% python3 -q
>>> import numpy as np
>>> np.set_printoptions(precision=1, suppress=True, linewidth=120, legacy="1.25")
>>> def rnd(a):
...     return np.round(a, 1) + 0
... 
>>> mat = np.load("block2.npy")
>>> print(rnd(mat))
[[ -1.  -14.7 -20.7  16.8 -18.8  -8.2   5.2  -1.5  36.4 -13.6  -5.    6.5  -0.6   8.8]
 [ -1.2 -14.1 -20.2  16.2 -18.3  -7.9   5.1  -1.4  35.5 -13.2  -4.8   6.2  -0.7   8.6]
 [ -1.3 -13.9 -19.9  16.  -18.1  -7.7   5.1  -1.4  35.  -13.   -4.8   6.1  -0.8   8.5]
 [ -1.3 -13.6 -19.6  15.7 -17.8  -7.6   5.   -1.3  34.6 -12.8  -4.7   6.   -0.8   8.4]
 [ -2.  -11.  -17.   13.2 -15.3  -6.2   4.4  -1.   30.1 -11.   -3.9   4.8  -1.2   7.5]
 [ -2.1 -10.9 -16.9  13.1 -15.2  -6.2   4.4  -0.9  29.9 -10.9  -3.8   4.8  -1.3   7.4]
 [ -2.6  -8.7 -14.6  10.9 -12.9  -5.    3.9  -0.6  25.8  -9.2  -3.1   3.7  -1.6   6.6]
 [ -2.6  -8.6 -14.4  10.8 -12.8  -4.9   3.9  -0.6  25.6  -9.2  -3.    3.7  -1.6   6.5]
 [ -2.6  -8.5 -14.3  10.7 -12.7  -4.9   3.9  -0.6  25.5  -9.1  -3.    3.6  -1.6   6.5]
 [ -2.9  -6.8 -12.5   9.  -10.9  -4.    3.5  -0.4  22.2  -7.8  -2.4   2.8  -1.8   5.8]
 [ -3.3  -4.   -9.2   6.2  -7.9  -2.5   2.8  -0.1  16.5  -5.6  -1.3   1.5  -2.1   4.6]
 [ -3.2  -2.3  -6.9   4.4  -5.7  -1.6   2.4   0.   12.4  -4.2  -0.6   0.6  -2.1   3.7]
 [ -3.2  -1.8  -6.3   3.9  -5.1  -1.4   2.2   0.   11.3  -3.8  -0.4   0.4  -2.1   3.5]
 [ -2.7  -0.4  -4.    2.3  -3.1  -0.7   1.8   0.    7.2  -2.4   0.3  -0.3  -1.9   2.6]
 [ -2.7  -0.3  -3.8   2.2  -2.9  -0.7   1.7   0.    6.8  -2.3   0.4  -0.3  -1.8   2.5]
 [ -2.5  -0.1  -3.2   1.8  -2.4  -0.5   1.6   0.    5.7  -1.9   0.5  -0.5  -1.7   2.2]
 [ -1.6   0.4  -1.6   0.9  -1.1  -0.3   1.2  -0.1   2.9  -1.1   0.7  -0.6  -1.2   1.5]
 [ -1.5   0.4  -1.5   0.9  -1.   -0.2   1.1  -0.1   2.6  -1.    0.7  -0.6  -1.1   1.4]
 [ -0.7   0.3  -0.7   0.5  -0.4  -0.2   0.7  -0.1   1.1  -0.5   0.6  -0.5  -0.6   0.8]
 [ -0.7   0.3  -0.7   0.5  -0.4  -0.2   0.7  -0.1   1.1  -0.5   0.6  -0.5  -0.6   0.8]
 [ -0.6   0.2  -0.5   0.4  -0.3  -0.1   0.6  -0.1   0.8  -0.4   0.5  -0.4  -0.5   0.6]
 [ -0.5   0.2  -0.5   0.4  -0.3  -0.1   0.5  -0.1   0.8  -0.4   0.5  -0.4  -0.5   0.6]
 [ -0.5   0.2  -0.4   0.3  -0.2  -0.1   0.5  -0.1   0.7  -0.4   0.5  -0.3  -0.4   0.5]
 [  0.1  -0.1   0.1  -0.1   0.1   0.1  -0.2   0.1  -0.2   0.1  -0.2   0.1   0.1  -0.2]
 [  0.2  -0.1   0.2  -0.3   0.1   0.2  -0.4   0.2  -0.3   0.3  -0.4   0.3   0.2  -0.4]
 [  0.2  -0.1   0.3  -0.4   0.1   0.2  -0.5   0.2  -0.4   0.4  -0.6   0.3   0.3  -0.5]
 [ -0.1   0.2   1.1  -2.    0.5   1.4  -2.3   1.2  -1.2   1.6  -2.4   1.2   0.6  -2. ]
 [ -0.9   1.    1.7  -3.7   1.    2.6  -3.7   2.2  -1.8   2.8  -3.8   1.6   0.5  -3.1]
 [ -0.9   1.    1.7  -3.7   1.    2.6  -3.7   2.2  -1.8   2.8  -3.8   1.6   0.5  -3.1]
 [ -4.1   4.1   3.6  -8.6   2.5   6.2  -7.    4.8  -3.6   6.   -6.9   2.1  -0.3  -5.8]
 [ -4.8   4.8   4.1  -9.6   2.9   6.9  -7.7   5.4  -4.1   6.7  -7.5   2.1  -0.6  -6.4]
 [ -6.5   6.6   5.1 -12.    3.8   8.7  -9.2   6.6  -5.2   8.3  -8.7   2.1  -1.2  -7.5]
 [-10.1  10.5   7.3 -17.1   5.8  12.4 -12.1   9.1  -7.6  11.7 -11.    1.9  -2.5  -9.9]
 [-10.8  11.2   7.7 -18.1   6.2  13.1 -12.6   9.6  -8.1  12.3 -11.4   1.8  -2.7 -10.3]
 [-13.   13.6   9.1 -21.1   7.4  15.3 -14.3  11.1  -9.7  14.3 -12.7   1.6  -3.6 -11.7]
 [-19.4  20.7  13.  -29.7  11.2  21.5 -18.8  15.1 -14.4  19.9 -15.9   0.8  -6.1 -15.4]
 [-22.1  23.9  14.8 -33.5  12.9  24.2 -20.7  16.8 -16.5  22.3 -17.2   0.3  -7.2 -17. ]]
>>> vec = np.array([-2, 0, -3, 3, -2, -2, 0, 1, -3, 3, 0, 2, -3, -2])
>>> print(rnd(mat @ np.eye(14)[2]))
[-20.7 -20.2 -19.9 -19.6 -17.  -16.9 -14.6 -14.4 -14.3 -12.5  -9.2  -6.9  -6.3  -4.   -3.8  -3.2  -1.6  -1.5  -0.7
  -0.7  -0.5  -0.5  -0.4   0.1   0.2   0.3   1.1   1.7   1.7   3.6   4.1   5.1   7.3   7.7   9.1  13.   14.8]
>>> print(rnd(np.einsum("ij,j->i", mat, vec)))
[14.2 13.9 13.8 13.6 12.1 12.1 10.6 10.5 10.5  9.3  7.1  5.5  5.   3.2  3.   2.5  1.1  1.   0.3  0.3  0.2  0.2  0.1
  0.   0.1  0.1  1.1  2.1  2.2  4.8  5.3  6.5  8.8  9.2 10.4 13.8 15.1]
>>> print(rnd((mat * vec).sum(axis=1)))
[14.2 13.9 13.8 13.6 12.1 12.1 10.6 10.5 10.5  9.3  7.1  5.5  5.   3.2  3.   2.5  1.1  1.   0.3  0.3  0.2  0.2  0.1
  0.   0.1  0.1  1.1  2.1  2.2  4.8  5.3  6.5  8.8  9.2 10.4 13.8 15.1]
>>> vec @ mat
Traceback (most recent call last):
  File "<python-input-9>", line 1, in <module>
    vec @ mat
    ~~~~^~~~~
ValueError: matmul: Input operand 1 has a mismatch in its core dimension 0, with gufunc signature (n?,k),(k,m?)->(n?,m?) (size 37 is different from 14)
>>> C2 = np.cov(mat, rowvar=False)
>>> print(rnd(np.polyfit(mat[:, 8], mat[:, 10], 1)))
[ 0.1 -4.5]
>>> print(rnd(np.median(mat, axis=0)))
[-2.1 -0.1 -0.7  0.5 -0.4 -0.2  0.7  0.   1.1 -0.5 -3.   1.5 -1.2  0.8]
>>> print(rnd(np.corrcoef(mat[:, 8], mat[:, 10])[0, 1]))
0.3
>>> print(C2.shape)
(14, 14)
>>> print(rnd(np.linalg.eigvalsh(C2)[::-1]))
[849.3  76.7   6.5   0.    0.    0.    0.    0.    0.    0.    0.    0.    0.    0. ]
>>> W2 = np.array([[-2, -1, -3, 0, -2, 0, 2, -1, 2, 2, -3],
...     [-3, -1, -3, 1, -2, -1, 0, -3, -3, 2, -3],
...     [0, 1, 1, 3, -3, -1, 3, -2, -1, 2, 0]])
>>> F = np.repeat(W2, 43 // 3, axis=0)
>>> rng = np.random.default_rng(3663)
>>> F = F + 0.1 * rng.normal(size=F.shape)
>>> print(rnd(F))
[[-1.9 -0.8 -3.  -0.2 -1.9 -0.1  2.  -0.8  2.   2.1 -3.1]
 [-2.1 -1.  -3.   0.  -2.1 -0.1  1.8 -1.1  2.1  2.1 -3.1]
 [-2.1 -1.  -3.   0.  -2.1  0.1  2.  -1.   1.9  1.8 -3.2]
 [-2.  -0.8 -2.9  0.1 -2.1  0.1  2.  -1.   1.9  2.  -3. ]
 [-2.  -1.1 -3.  -0.1 -1.9 -0.1  2.1 -1.   2.1  1.8 -3.2]
 [-1.8 -1.  -3.  -0.1 -1.8  0.1  2.  -0.9  2.1  2.  -2.9]
 [-2.  -1.  -3.1 -0.1 -1.8 -0.1  2.  -1.1  1.9  2.  -3. ]
 [-2.  -0.9 -3.   0.1 -2.1  0.2  1.9 -0.9  2.   1.9 -3. ]
 [-2.  -1.1 -2.9 -0.1 -1.9 -0.1  2.1 -1.2  1.9  2.  -3. ]
 [-1.9 -1.  -3.   0.1 -2.1 -0.1  2.  -1.   2.1  1.9 -2.9]
 [-2.  -0.8 -3.   0.  -2.1  0.1  2.  -1.   2.   2.1 -2.8]
 [-2.  -1.  -3.1  0.  -2.2  0.2  2.2 -1.1  1.8  1.9 -3.1]
 [-2.1 -1.  -2.9  0.1 -2.   0.   1.9 -1.1  2.1  1.9 -3.2]
 [-2.  -1.  -3.  -0.1 -2.1  0.   2.  -1.   2.1  2.1 -2.9]
 [-3.1 -1.  -3.1  1.2 -2.2 -1.1 -0.1 -2.9 -3.1  2.4 -3.1]
 [-2.9 -1.1 -3.   1.1 -2.1 -1.2  0.  -3.  -3.   1.9 -3.1]
 [-2.9 -1.3 -3.   1.  -1.9 -0.8  0.3 -3.  -2.8  2.2 -3. ]
 [-3.  -0.9 -3.3  1.  -2.1 -0.9  0.  -3.  -2.9  2.1 -3.1]
 [-3.1 -0.9 -3.1  0.9 -2.1 -1.  -0.1 -2.8 -3.1  2.1 -3. ]
 [-3.1 -1.  -3.   0.9 -2.  -1.   0.1 -3.  -2.9  2.2 -3. ]
 [-3.  -1.1 -3.1  1.  -1.9 -1.1  0.1 -3.  -3.2  2.1 -2.9]
 [-3.  -1.  -3.1  0.9 -2.1 -1.   0.1 -2.9 -3.   2.  -2.9]
 [-3.3 -1.  -3.   0.9 -2.  -1.1 -0.1 -3.  -3.1  2.  -3.1]
 [-3.  -1.  -3.2  1.  -2.1 -0.9 -0.2 -2.9 -3.1  2.1 -2.9]
 [-3.  -1.1 -3.   1.1 -1.9 -1.   0.  -3.  -3.   2.1 -2.9]
 [-3.1 -0.9 -3.   0.9 -2.2 -1.1 -0.1 -3.1 -3.   2.  -3. ]
 [-3.1 -0.9 -2.9  1.2 -2.2 -1.  -0.1 -3.1 -3.1  2.  -3. ]
 [-3.  -1.  -3.1  1.  -2.  -1.   0.  -3.  -3.1  1.9 -3. ]
 [ 0.1  1.   0.9  2.9 -3.2 -1.1  2.9 -2.  -1.1  2.1  0. ]
 [ 0.   1.2  1.1  3.  -2.9 -1.1  3.1 -1.9 -1.2  2.   0. ]
 [-0.1  1.   0.9  3.2 -3.  -1.   3.2 -1.9 -0.9  1.8 -0.2]
 [ 0.   1.1  1.   2.9 -3.  -0.8  3.  -2.  -1.   2.   0. ]
 [ 0.1  1.   0.9  3.1 -3.  -1.1  3.  -2.1 -1.   2.1  0.2]
 [ 0.   0.9  1.2  3.  -2.9 -0.9  3.1 -1.9 -0.9  1.8 -0.1]
 [-0.1  1.   0.8  3.2 -3.1 -0.9  3.1 -1.9 -1.1  2.1  0. ]
 [-0.2  0.8  1.1  3.  -3.1 -1.1  2.9 -2.2 -0.9  1.9  0.1]
 [ 0.   1.1  1.1  3.  -2.9 -1.1  3.  -2.  -0.9  2.1  0. ]
 [ 0.   1.   1.1  3.1 -2.8 -0.9  2.9 -2.1 -1.   1.9  0. ]
 [ 0.   0.9  1.1  3.  -3.1 -1.   2.9 -1.9 -1.2  2.  -0.1]
 [-0.1  1.   1.1  3.  -3.  -1.   3.  -1.9 -0.9  1.9  0. ]
 [-0.2  0.8  0.9  3.1 -3.1 -1.   3.1 -2.  -1.2  2.   0.1]
 [ 0.1  1.   1.1  2.9 -3.1 -1.   3.1 -2.1 -1.1  1.8  0.1]]
>>> labels = F[:, 0] > np.median(F[:, 0])
>>> r0 = F[labels].mean(axis=0) - F[~labels].mean(axis=0)
>>> print(rnd(r0))
[ 2.   1.3  2.7  1.3 -0.6  0.   2.   0.7  1.3 -0.1  2. ]
>>> print(np.argsort(-np.abs(r0).round(6), kind="stable"))
[ 2  0 10  6  3  1  8  7  4  9  5]
>>> print(((F - F.mean(axis=0)) @ r0 > 0).astype(int))
[0 0 0 0 0 0 0 0 0 0 0 0 0 0 0 0 0 0 0 0 0 0 0 0 0 0 0 0 1 1 1 1 1 1 1 1 1 1 1 1 1 1]
>>> arr = np.loadtxt("a.csv", delimiter=",")
>>> print(arr)
[[ 33. -16. -23.   5.   0.   2.]
 [-16.  34.  -7. -11.   1. -11.]
 [-23.  -7.  31.  -3.   1.   0.]
 [  5. -11.  -3.  31. -29.   8.]
 [  0.   1.   1. -29.  42.   9.]
 [  2. -11.   0.   8.   9.  21.]]
>>> print([round(float(x), 1) for x in np.linalg.svd(mat, compute_uv=False)[:3]])
[177.8, 80.9, 15.5]
>>> print(np.linalg.matrix_rank(mat, rtol=0.1))
2
>>> print(np.argsort(-np.linalg.norm(mat, axis=0).round(6), kind="stable")[:3])
[8 3 2]
>>> rank = np.linalg.matrix_rank(arr)
>>> print(rank)
4
>>> null = np.linalg.svd(arr)[2][rank:].T
>>> print([int(np.linalg.matrix_rank(arr[:i])) for i in range(1, len(arr) + 1)])
[1, 2, 3, 4, 4, 4]
>>> print([int(np.linalg.matrix_rank(arr[:, :j + 1])) for j in range(6)])
[1, 2, 3, 4, 4, 4]
>>> print(rnd(arr @ null))
[[0. 0.]
 [0. 0.]
 [0. 0.]
 [0. 0.]
 [0. 0.]
 [0. 0.]]
>>> print(np.linalg.matrix_rank(arr.T @ arr), np.linalg.matrix_rank(arr @ arr.T))
4 4
>>> print(np.allclose(arr @ null, 0))
True
>>> Uu, sigma, VT = np.linalg.svd(arr)
>>> V = VT[:(sigma > 1e-8).sum()]
>>> vec = arr[0] + 5 * arr[5] + rng.integers(2) * np.eye(6)[2]
>>> print(vec)
[ 43. -71. -23.  45.  45. 107.]
>>> print(rnd(V.T @ V))
[[ 0.6 -0.3 -0.4  0.   0.  -0.1]
 [-0.3  0.8 -0.3 -0.1  0.  -0.1]
 [-0.4 -0.3  0.7 -0.1  0.  -0.1]
 [ 0.  -0.1 -0.1  0.5 -0.4  0.3]
 [ 0.   0.   0.  -0.4  0.7  0.3]
 [-0.1 -0.1 -0.1  0.3  0.3  0.7]]
>>> print(np.allclose(V.T @ V @ vec, vec))
True
>>> E = np.tril(np.array([[-8, 7, 4, 1, -1, -9, 1, 4, 0, 5, 0],
...     [5, 6, 7, 7, 5, -9, 2, -7, 8, 0, 1],
...     [2, -9, 0, 3, -7, 8, -8, 7, -1, -8, -1],
...     [-5, -9, -9, 4, -7, -4, 6, 0, 1, -5, -1],
...     [4, -5, -4, 6, -6, 5, -2, 9, 1, 3, 8],
...     [-9, 7, -6, 7, 5, -2, 0, -9, 4, 3, -6],
...     [6, 5, 7, 8, 7, 7, 5, 5, -6, 8, -4],
...     [9, -2, 5, -1, 0, 6, 7, -2, 9, 5, 1],
...     [-4, 5, 8, 0, 0, -8, -2, 1, 1, 1, 0],
...     [-9, 1, 9, 1, 7, 7, 3, 8, 2, -1, 9],
...     [8, -7, 7, -8, -8, 1, 4, 0, -8, -4, -6]]), -1) + np.eye(11, dtype=int)
>>> print(E)
[[ 1  0  0  0  0  0  0  0  0  0  0]
 [ 5  1  0  0  0  0  0  0  0  0  0]
 [ 2 -9  1  0  0  0  0  0  0  0  0]
 [-5 -9 -9  1  0  0  0  0  0  0  0]
 [ 4 -5 -4  6  1  0  0  0  0  0  0]
 [-9  7 -6  7  5  1  0  0  0  0  0]
 [ 6  5  7  8  7  7  1  0  0  0  0]
 [ 9 -2  5 -1  0  6  7  1  0  0  0]
 [-4  5  8  0  0 -8 -2  1  1  0  0]
 [-9  1  9  1  7  7  3  8  2  1  0]
 [ 8 -7  7 -8 -8  1  4  0 -8 -4  1]]
>>> print(E.shape)
(11, 11)
>>> print(E - E[0])
[[  0   0   0   0   0   0   0   0   0   0   0]
 [  4   1   0   0   0   0   0   0   0   0   0]
 [  1  -9   1   0   0   0   0   0   0   0   0]
 [ -6  -9  -9   1   0   0   0   0   0   0   0]
 [  3  -5  -4   6   1   0   0   0   0   0   0]
 [-10   7  -6   7   5   1   0   0   0   0   0]
 [  5   5   7   8   7   7   1   0   0   0   0]
 [  8  -2   5  -1   0   6   7   1   0   0   0]
 [ -5   5   8   0   0  -8  -2   1   1   0   0]
 [-10   1   9   1   7   7   3   8   2   1   0]
 [  7  -7   7  -8  -8   1   4   0  -8  -4   1]]
>>> print(rnd(np.linalg.norm(E)))
44.8
>>> print(np.linalg.matrix_rank(E))
11
>>> r0 = np.array([6, 3, 2])
>>> print(np.cross(E[1, :3], E[0, :3]))
[ 0  0 -1]
>>> Uu, sigma, VT = np.linalg.svd(E)
>>> print(rnd(sigma))
[27.4 23.4 17.7 15.6  9.3  6.6  4.1  2.4  1.   0.1  0. ]
>>> print(np.argmax(sigma[:-1] / (sigma[1:] + 1e-6)) + 1)
10
>>> other = Uu[:, :10] @ np.diag(sigma[:10]) @ VT[:10]
>>> print(rnd(other))
[[ 1.  0.  0.  0.  0.  0.  0.  0.  0.  0.  0.]
 [ 5.  1.  0.  0.  0.  0.  0.  0.  0.  0.  0.]
 [ 2. -9.  1.  0.  0.  0.  0.  0.  0.  0.  0.]
 [-5. -9. -9.  1.  0.  0.  0.  0.  0.  0.  0.]
 [ 4. -5. -4.  6.  1.  0.  0.  0.  0.  0.  0.]
 [-9.  7. -6.  7.  5.  1.  0.  0.  0.  0.  0.]
 [ 6.  5.  7.  8.  7.  7.  1.  0.  0.  0.  0.]
 [ 9. -2.  5. -1.  0.  6.  7.  1.  0.  0.  0.]
 [-4.  5.  8.  0.  0. -8. -2.  1.  1.  0.  0.]
 [-9.  1.  9.  1.  7.  7.  3.  8.  2.  1.  0.]
 [ 8. -7.  7. -8. -8.  1.  4.  0. -8. -4.  1.]]
>>> print(rnd(np.linalg.norm(E - other, 2)), rnd(sigma[10]))
0.0 0.0
>>> print(rnd(np.abs(E - other).max()))
0.0
>>> print(rnd(np.linalg.norm(E - other) / np.linalg.norm(E)))
0.0
>>> Uu, sigma, VT = np.linalg.svd(F)
>>> print(np.argmax(sigma[:-1] / (sigma[1:] + 1e-6)) + 1)
3
>>> other = Uu[:, :3] @ np.diag(sigma[:3]) @ VT[:3]
>>> print(np.linalg.matrix_rank(other))
3
>>> other = np.array([[1, 1], [1, -1]])
>>> m1 = np.kron(other, np.kron(other, other))[rng.permutation(8)][:9]
>>> print(m1)
[[ 1 -1 -1  1 -1  1  1 -1]
 [ 1 -1  1 -1  1 -1  1 -1]
 [ 1 -1  1 -1 -1  1 -1  1]
 [ 1  1 -1 -1  1  1 -1 -1]
 [ 1  1  1  1 -1 -1 -1 -1]
 [ 1 -1 -1  1  1 -1 -1  1]
 [ 1  1  1  1  1  1  1  1]
 [ 1  1 -1 -1 -1 -1  1  1]]
>>> other = m1[0, 0] * m1[1:] - np.outer(m1[1:, 0], m1[0])
>>> print(other)
[[ 0  0  2 -2  2 -2  0  0]
 [ 0  0  2 -2  0  0 -2  2]
 [ 0  2  0 -2  2  0 -2  0]
 [ 0  2  2  0  0 -2 -2  0]
 [ 0  0  0  0  2 -2 -2  2]
 [ 0  2  2  0  2  0  0  2]
 [ 0  2  0 -2  0 -2  0  2]]
>>> print(m1[:, 0] / m1[0, 0])
[1. 1. 1. 1. 1. 1. 1. 1.]
>>> labels = rng.permutation(8)
>>> print(labels)
[6 5 7 1 3 2 0 4]
>>> other = m1[labels][:, labels]
>>> print(np.diag(other))
[ 1 -1  1 -1 -1  1  1 -1]
>>> print(rnd(np.linalg.norm(m1[4], 1)), rnd(np.linalg.norm(m1[4], np.inf)))
8.0 1.0
>>> print(np.linalg.norm(m1, axis=1).argmax())
0
>>> print(m1[4] @ m1[0])
0
>>> print(rnd(np.linalg.norm(m1, axis=0)))
[2.8 2.8 2.8 2.8 2.8 2.8 2.8 2.8]
>>> print(rnd(np.abs(np.linalg.eigvals(arr)).max()))
70.8
>>> print(np.trace(arr))
192.0
>>> print(np.allclose(arr @ arr.T, arr.T @ arr))
True
>>> print(np.allclose(arr, arr.T))
True
>>> K = np.load("run5.npy")
>>> print(K)
[[-3.  2. -3.  2.]
 [-2.  2. -6.  4.]
 [-2.  2. -6.  4.]
 [-2.  2. -7.  5.]]
>>> K.inv()
Traceback (most recent call last):
  File "<python-input-85>", line 1, in <module>
    K.inv()
    ^^^^^
AttributeError: 'numpy.ndarray' object has no attribute 'inv'
>>> print(rnd(np.linalg.matrix_power(K, 2)))
[[ 7. -4.  1.  0.]
 [ 6. -4.  2.  0.]
 [ 6. -4.  2.  0.]
 [ 6. -4.  1.  1.]]
>>> print(rnd(np.abs(np.linalg.eigvals(K)).max()))
2.0
>>> print(np.allclose(K @ K.T, K.T @ K))
False
>>> print(np.allclose(K, K.T))
False
>>> print(rnd(np.sort(np.abs(np.linalg.eigvals(K)))))
[0. 1. 1. 2.]
>>> print(rnd(np.linalg.det(K)))
0.0
>>> print((K + K.T) / 2)
[[-3.   0.  -2.5  0. ]
 [ 0.   2.  -2.   3. ]
 [-2.5 -2.  -6.  -1.5]
 [ 0.   3.  -1.5  5. ]]
>>> print(K @ K)
[[ 7. -4.  1.  0.]
 [ 6. -4.  2.  0.]
 [ 6. -4.  2.  0.]
 [ 6. -4.  1.  1.]]
